>>> import numpy as np
>>> np.set_printoptions(precision=1, suppress=True, linewidth=100, floatmode="fixed")
>>> mat = np.load("data.npy")
>>> print(mat)
[[15 21  0 18]
 [35 49  0 42]
 [35 49  0 42]]
>>> # null space of dimension 3
>>> Uu, s, vt = np.linalg.svd(mat)
>>> print(np.argmax(s[:-1] / (s[1:] + 1e-6)) + 1)
1
>>> Y = Uu[:, :1] @ np.diag(s[:1]) @ vt[:1]
>>> print(np.linalg.matrix_rank(Y))
1
>>> print(Y)
[[15.0 21.0  0.0 18.0]
 [35.0 49.0  0.0 42.0]
 [35.0 49.0  0.0 42.0]]
>>> print(np.linalg.matrix_rank(mat, rtol=0.05))
1
>>> print(mat.ravel(order="F"))
[15 35 35 21 49 49  0  0  0 18 42 42]
>>> print(mat.reshape(2, -1))
[[15 21  0 18 35 49]
 [ 0 42 35 49  0 42]]
>>> T = mat.reshape(3, 2, -1)
>>> print(np.einsum("ihd,jhd->hij", T, T).shape)
(2, 3, 3)
>>> print(T.shape)
(3, 2, 2)
>>> w1 = np.array([[2, -2, 1, -1], [-1, 2, 2, -2], [2, -1, 1, 2], [1, 2, -1, 0]])
>>> beta = np.array([-2, 1, -3, 3])
>>> hid = np.maximum(mat @ w1 + beta, 0)
>>> print(np.linalg.matrix_rank(hid))
2
>>> print((hid > 0).astype(int))
[[1 1 1 0]
 [1 1 1 0]
 [1 1 1 0]]
>>> print(hid)
[[ 25  49  36   0]
 [ 61 113  88   0]
 [ 61 113  88   0]]
>>> cent = np.array([[-1, -3], [-1, -1], [-4, 4], [3, 1]])
>>> print((hid @ cent).round(6).argmax(axis=1))
[1 1 1]
>>> T = np.stack([hid, -3 * hid, hid[::-1]])
>>> print(T.sum(axis=0))
[[  11   15   16    0]
 [ -61 -113  -88    0]
 [ -97 -177 -140    0]]
>>> print(np.linalg.matrix_rank(T))
[2 2 2]
>>> print(np.linalg.norm(T, axis=(1, 2)))
[229.8 689.3 229.8]
>>> A = np.array([[0.8, 0.2], [0.0, 1.0]])
>>> print(A)
[[0.8 0.2]
 [0.0 1.0]]
>>> q, r_ = np.linalg.qr(A)
>>> print(np.allclose(r_.T @ r_, A.T @ A))
True
>>> print(q @ r_)
[[0.8 0.2]
 [0.0 1.0]]
>>> print(q)
[[ 1.0  0.0]
 [-0.0  1.0]]
>>> Y = np.array([[5, 5], [2, 0]])
>>> print(np.einsum("ik,kj->ij", A, Y))
[[4.4 4.0]
 [2.0 0.0]]
>>> print(np.linalg.matrix_rank(np.vstack([A, Y.T])))
2
>>> print(np.einsum("ik,kj->ji", A, Y))
[[4.4 2.0]
 [4.0 0.0]]
>>> print(np.vstack([A, Y.T]).shape)
(4, 2)
>>> print(np.einsum("ij->j", A))
[0.8 1.2]
>>> print(np.linalg.matrix_rank(A @ Y))
2
>>> print(Y.T @ A.T)
[[4.4 2.0]
 [4.0 0.0]]
>>> vals, evecs = np.linalg.eig(A)
>>> print(A @ evecs[:, 0] - vals[0] * evecs[:, 0])
[0.0 0.0]
>>> print(vals)
[0.8 1.0]
>>> print(np.sort(np.linalg.eigvals(A.T)))
[0.8 1.0]
>>> q = A.astype(float).copy()
>>> for j in range(2):
...     q[:, j] -= q[:, :j] @ (q[:, :j].T @ q[:, j])
...     q[:, j] /= np.linalg.norm(q[:, j])
... 
>>> print(q)
[[1.0 0.0]
 [0.0 1.0]]
>>> print(q.T @ A)
[[0.8 0.2]
 [0.0 1.0]]
